In [1]: import numpy as np

In [2]: np.set_printoptions(suppress=True, linewidth=140)

In [3]: def rnd(a):
   ...:     return np.round(a, 2) + 0
   ...: 

In [4]: M = np.loadtxt("test13.csv", delimiter=",")

In [5]: M
Out[5]: 
array([[ 2.05,  1.  ,  0.  ,  1.  ],
       [ 0.  , -0.95, -2.  ,  0.  ],
       [ 2.  , -2.  , -0.95, -1.  ],
       [ 2.  ,  1.  ,  0.  ,  1.05]])

In [6]: U, sv, Vt = np.linalg.svd(M, full_matrices=False)

In [7]: (sv > 1e-8).sum()
Out[7]: np.int64(4)

In [8]: np.allclose(U * sv @ Vt, M)
Out[8]: True

In [9]: rnd(sv)
Out[9]: array([3.61, 3.4 , 1.58, 0.03])

In [10]: W0 = np.loadtxt("data.csv", delimiter=",")

In [11]: W0
Out[11]: 
array([[ 3.,  0.,  3.],
       [ 6.,  0.,  5.],
       [ 9.,  0.,  5.],
       [12.,  2.,  8.],
       [14.,  2.,  9.],
       [14.,  4., 12.],
       [14.,  5., 14.],
       [15.,  6., 14.],
       [16.,  9., 14.],
       [19., 10., 15.],
       [19., 11., 16.],
       [21., 13., 17.],
       [24., 15., 17.],
       [24., 18., 20.],
       [25., 20., 23.],
       [26., 23., 25.],
       [27., 23., 25.],
       [29., 24., 28.],
       [31., 24., 29.]])

In [12]: rnd(np.linalg.det(M.T))
Out[12]: np.float64(-0.57)

In [13]: rnd(np.linalg.det(M[::-1]))
Out[13]: np.float64(-0.57)

In [14]: rnd(np.linalg.det(2 * M)), rnd(np.linalg.det(M))
Out[14]: (np.float64(-9.16), np.float64(-0.57))

In [15]: np.einsum("ii->", M)
Out[15]: np.float64(1.2)

In [16]: rnd(np.linalg.eigvals(M))
Out[16]: array([-3.03,  2.86,  0.05,  1.32])

In [17]: vec = np.array([2, 0, 0])

In [18]: y = W0 @ vec

In [19]: b, lr = np.zeros(3), 1 / np.linalg.norm(W0, 2) ** 2

In [20]: for i in range(150):
    ...:     b -= lr * W0.T @ (W0 @ b - y)
    ...:     if i % 50 == 0: print(i, round(np.linalg.norm(W0 @ b - y), 2))
    ...: 
0 15.97
50 9.18
100 6.16

In [21]: rnd(np.linalg.cond(W0))
Out[21]: np.float64(25.16)

In [22]: rnd(b)
Out[22]: array([ 1.45, -0.09,  0.69])

In [23]: A = np.array([[7, 0, 0], [0, -9, 0], [0, 3, 4]])

In [24]: A
Out[24]: 
array([[ 7,  0,  0],
       [ 0, -9,  0],
       [ 0,  3,  4]])

In [25]: q, r_ = np.linalg.qr(A)

In [26]: rnd(q.T @ q)
Out[26]: 
array([[1., 0., 0.],
       [0., 1., 0.],
       [0., 0., 1.]])

In [27]: np.allclose(r_.T @ r_, A.T @ A)
Out[27]: True

In [28]: rnd(np.abs(np.diag(r_)))
Out[28]: array([7.  , 9.49, 3.79])

In [29]: rnd(q @ r_)
Out[29]: 
array([[ 7.,  0.,  0.],
       [ 0., -9.,  0.],
       [ 0.,  3.,  4.]])

In [30]: mat = np.load("m.npy")

In [31]: mat
Out[31]: 
array([[-2.33,  0.46,  0.82],
       [ 0.46, -2.64, -1.14],
       [ 0.82, -1.14, -4.03]])

In [32]: vals, evecs = np.linalg.eig(mat)

In [33]: rnd(mat @ evecs[:, 0] - vals[0] * evecs[:, 0])
Out[33]: array([0., 0., 0.])

In [34]: rnd(np.sort(np.linalg.eigvals(np.linalg.inv(mat))))
Out[34]: array([-0.5, -0.5, -0.2])

In [35]: rnd(np.prod(vals))
Out[35]: np.float64(-19.99)

In [36]: rnd(np.sort(np.linalg.eigvals(mat @ mat)))
Out[36]: array([ 4.  ,  4.  , 25.01])

In [37]: rnd(np.sort(np.linalg.eigvals(mat.T)))
Out[37]: array([-5., -2., -2.])

In [38]: rnd(np.linalg.norm(mat, axis=0))
Out[38]: array([2.51, 2.91, 4.27])

In [39]: rnd(np.linalg.norm(mat, axis=1))
Out[39]: array([2.51, 2.91, 4.27])

In [40]: rnd(np.linalg.norm(mat, "nuc"))
Out[40]: np.float64(9.0)

In [41]: rnd(np.linalg.norm(mat, 1)), rnd(np.linalg.norm(mat, np.inf))
Out[41]: (np.float64(5.99), np.float64(5.99))

In [42]: np.linalg.norm(mat, axis=1).argmax()
Out[42]: np.int64(2)

In [43]: vals, evecs = np.linalg.eigh(mat)

In [44]: rnd(evecs @ np.diag(vals) @ evecs.T)
Out[44]: 
array([[-2.33,  0.46,  0.82],
       [ 0.46, -2.64, -1.14],
       [ 0.82, -1.14, -4.03]])

In [45]: rnd(vals.sum()), np.trace(mat)
Out[45]: (np.float64(-9.0), np.float64(-9.0))

In [46]: np.unique(vals.round(6) + 0, return_counts=True)[1]
Out[46]: array([1, 1, 1])

In [47]: rnd(vals)
Out[47]: array([-5., -2., -2.])

In [48]: rnd(np.linalg.eigvalsh(mat @ mat))
Out[48]: array([ 4.  ,  4.  , 25.01])

In [49]: def softmax(z):
    ...:     e = np.exp(z - z.max(axis=-1, keepdims=True))
    ...:     return e / e.sum(axis=-1, keepdims=True)
    ...: 

In [50]: rnd(softmax(10 * mat[1]))
Out[50]: array([1., 0., 0.])

In [51]: rnd(softmax(mat[1] + 5))
Out[51]: array([0.8 , 0.04, 0.16])

In [52]: S = mat @ mat.T / np.sqrt(3)

In [53]: rnd(softmax(S + np.triu(np.full(S.shape, -np.inf), 1)))
Out[53]: 
array([[1., 0., 0.],
       [0., 1., 0.],
       [0., 0., 1.]])

In [54]: softmax(S).round(6).argmax(axis=1)
Out[54]: array([0, 1, 2])

In [55]: rnd(softmax(S))
Out[55]: 
array([[1.  , 0.  , 0.  ],
       [0.  , 0.57, 0.43],
       [0.  , 0.  , 1.  ]])

In [56]: rng = np.random.default_rng(39)

In [57]: z = rng.permutation(3)

In [58]: out = mat[:, z] * rng.choice([-1, 1], 3)

In [59]: out
Out[59]: 
array([[ 2.33,  0.82,  0.46],
       [-0.46, -1.14, -2.64],
       [-0.82, -4.03, -1.14]])

In [60]: U, _, Vt = np.linalg.svd(mat.T @ out)

In [61]: z
Out[61]: array([0, 2, 1])

In [62]: rnd(np.linalg.lstsq(mat, out)[0])
Out[62]: 
array([[-1.,  0.,  0.],
       [ 0.,  0.,  1.],
       [ 0.,  1.,  0.]])

In [63]: th = np.sort(rng.uniform(-2, 2, 16))

In [64]: feats = np.c_[th, th ** 2, th ** 3] @ np.array([[0, 2, 2], [2, 1, 2], [1, 3, 3]])

In [65]: rnd(feats)
Out[65]: 
array([[ 1.18, -9.  , -7.05],
       [ 1.13, -5.56, -4.24],
       [ 1.09, -5.02, -3.8 ],
       [ 1.08, -4.81, -3.63],
       [ 1.07, -4.75, -3.59],
       [ 0.74, -2.34, -1.74],
       [ 0.01, -0.14, -0.14],
       [ 0.15,  0.64,  0.71],
       [ 0.23,  0.83,  0.93],
       [ 1.07,  2.46,  2.86],
       [ 1.18,  2.65,  3.09],
       [ 3.43,  6.8 ,  7.92],
       [ 4.3 ,  8.43,  9.79],
       [ 4.39,  8.61,  9.99],
       [11.67, 23.02, 26.12],
       [14.16, 28.15, 31.78]])

In [66]: out = np.c_[feats[:, :2] @ np.array([[-2, 1], [-1, 0]]), np.array([2, 3, 0, 4, 5, 5, 5, 3, 0, 1, 1, 3, 4, 1, 0, 3])]

In [67]: rnd(out)
Out[67]: 
array([[  6.65,   1.18,   2.  ],
       [  3.31,   1.13,   3.  ],
       [  2.83,   1.09,   0.  ],
       [  2.66,   1.08,   4.  ],
       [  2.61,   1.07,   5.  ],
       [  0.87,   0.74,   5.  ],
       [  0.12,   0.01,   5.  ],
       [ -0.94,   0.15,   3.  ],
       [ -1.29,   0.23,   0.  ],
       [ -4.6 ,   1.07,   1.  ],
       [ -5.01,   1.18,   1.  ],
       [-13.65,   3.43,   3.  ],
       [-17.03,   4.3 ,   4.  ],
       [-17.39,   4.39,   1.  ],
       [-46.36,  11.67,   0.  ],
       [-56.47,  14.16,   3.  ]])

In [68]: rnd(np.linalg.norm(out - feats @ np.linalg.lstsq(feats, out)[0], axis=0))
Out[68]: array([0.  , 0.  , 9.23])

In [69]: rnd(np.linalg.norm(np.linalg.qr(feats)[0].T @ out, axis=0) ** 2 / ((out ** 2).sum(axis=0) + 1e-12))
Out[69]: array([1.  , 1.  , 0.43])

In [70]: np.linalg.matrix_rank(out)
Out[70]: np.int64(3)

In [71]: vec = np.array([-2, 0, 2])

In [72]: y = feats @ vec

In [73]: rnd(np.linalg.pinv(feats) @ feats)
Out[73]: 
array([[1., 0., 0.],
       [0., 1., 0.],
       [0., 0., 1.]])

In [74]: y = y + 0.02 * rng.normal(size=16)

In [75]: rnd(y)
Out[75]: array([-16.45, -10.75,  -9.79,  -9.42,  -9.31,  -4.97,  -0.31,   1.1 ,   1.4 ,   3.58,   3.83,   9.  ,  11.02,  11.23,  28.89,  35.24])

In [76]: b, *_ = np.linalg.lstsq(feats, y)

In [77]: rnd(b)
Out[77]: array([-2.04, -0.06,  2.07])

In [78]: rnd(np.linalg.norm(y - feats @ b))
Out[78]: np.float64(0.05)

In [79]: vec = np.array([-1, -1, 1])

In [80]: rnd(np.einsum("ij,j->i", feats, vec))
Out[80]: array([  0.77,   0.2 ,   0.13,   0.1 ,   0.09,  -0.14,   0.  ,  -0.08,  -0.13,  -0.66,  -0.74,  -2.31,  -2.94,  -3.01,  -8.57, -10.53])

In [81]: rnd(feats * vec)
Out[81]: 
array([[ -1.18,   9.  ,  -7.05],
       [ -1.13,   5.56,  -4.24],
       [ -1.09,   5.02,  -3.8 ],
       [ -1.08,   4.81,  -3.63],
       [ -1.07,   4.75,  -3.59],
       [ -0.74,   2.34,  -1.74],
       [ -0.01,   0.14,  -0.14],
       [ -0.15,  -0.64,   0.71],
       [ -0.23,  -0.83,   0.93],
       [ -1.07,  -2.46,   2.86],
       [ -1.18,  -2.65,   3.09],
       [ -3.43,  -6.8 ,   7.92],
       [ -4.3 ,  -8.43,   9.79],
       [ -4.39,  -8.61,   9.99],
       [-11.67, -23.02,  26.12],
       [-14.16, -28.15,  31.78]])

In [82]: np.linalg.norm(feats @ vec) <= np.linalg.norm(feats, 2) * np.linalg.norm(vec) + 1e-9
Out[82]: np.True_

In [83]: rnd(feats @ np.eye(3)[0])
Out[83]: array([ 1.18,  1.13,  1.09,  1.08,  1.07,  0.74,  0.01,  0.15,  0.23,  1.07,  1.18,  3.43,  4.3 ,  4.39, 11.67, 14.16])
